% ipython --no-banner

In [1]: import numpy as np

In [2]: np.set_printoptions(precision=2, suppress=True, linewidth=120, sign=" ")

In [3]: def tidy(a):
   ...:     return np.round(a, 2) + 0
   ...: 

In [4]: F = np.load("test15.npy")

In [5]: print(F)
[[ 2  0  0]
 [ 0  1  0]
 [ 2  2  2]]

In [6]: # triangular: eigenvalues sit on the diagonal

In [7]: ev, vecs = np.linalg.eig(F)

In [8]: print(tidy(np.sort(np.linalg.eigvals(F.T))))
[ 1.  2.  2.]

In [9]: print(F @ vecs[:, 0] - ev[0] * vecs[:, 0])
[ 0.  0.  0.]

In [10]: print(tidy(np.sort(np.linalg.eigvals(F @ F))))
[ 1.  4.  4.]

In [11]: print(ev)
[ 2.  2.  1.]

In [12]: print(np.prod(ev))
4.0

In [13]: print(tidy(np.sort(np.linalg.eigvals(np.linalg.inv(F)))))
[ 0.5  0.5  1. ]

In [14]: O, vecs = np.linalg.qr(F[:, :1])[0], np.linalg.qr(F[:, 1:])[0]

In [15]: s = np.linalg.svd(O.T @ vecs, compute_uv=False)

In [16]: print(tidy(np.linalg.norm(O @ O.T - vecs @ vecs.T, 2)))
1.0

In [17]: f, g = F[0], F[1]

In [18]: print(f @ f)
4

In [19]: pr = (f @ g) / (f @ f) * f

In [20]: print((g - pr) @ f)
0.0

In [21]: print(np.outer(f, g))
[[ 0  2  0]
 [ 0  0  0]
 [ 0  0  0]]

In [22]: print(np.linalg.matrix_rank(np.outer(f, g)))
1

In [23]: print([int(np.linalg.matrix_rank(np.linalg.matrix_power(F, p))) for p in range(1, 4)])
[3, 3, 3]

In [24]: print(np.prod(np.diag(F)), tidy(np.linalg.det(F)))
4 4.0

In [25]: print(np.linalg.matrix_rank(F - F[0, 0] * np.eye(3)))
2

In [26]: print(np.allclose(F @ F.T, F.T @ F))
False

In [27]: print(tidy(np.sort(np.abs(np.linalg.eigvals(F)))))
[ 1.  2.  2.]

In [28]: print(tidy(np.linalg.det(F)))
4.0

In [29]: print((F + F.T) / 2)
[[ 2.  0.  1.]
 [ 0.  1.  1.]
 [ 1.  1.  2.]]

In [30]: print(np.allclose(F, F.T))
False

In [31]: print((F - F.T) / 2)
[[ 0.  0. -1.]
 [ 0.  0. -1.]
 [ 1.  1.  0.]]
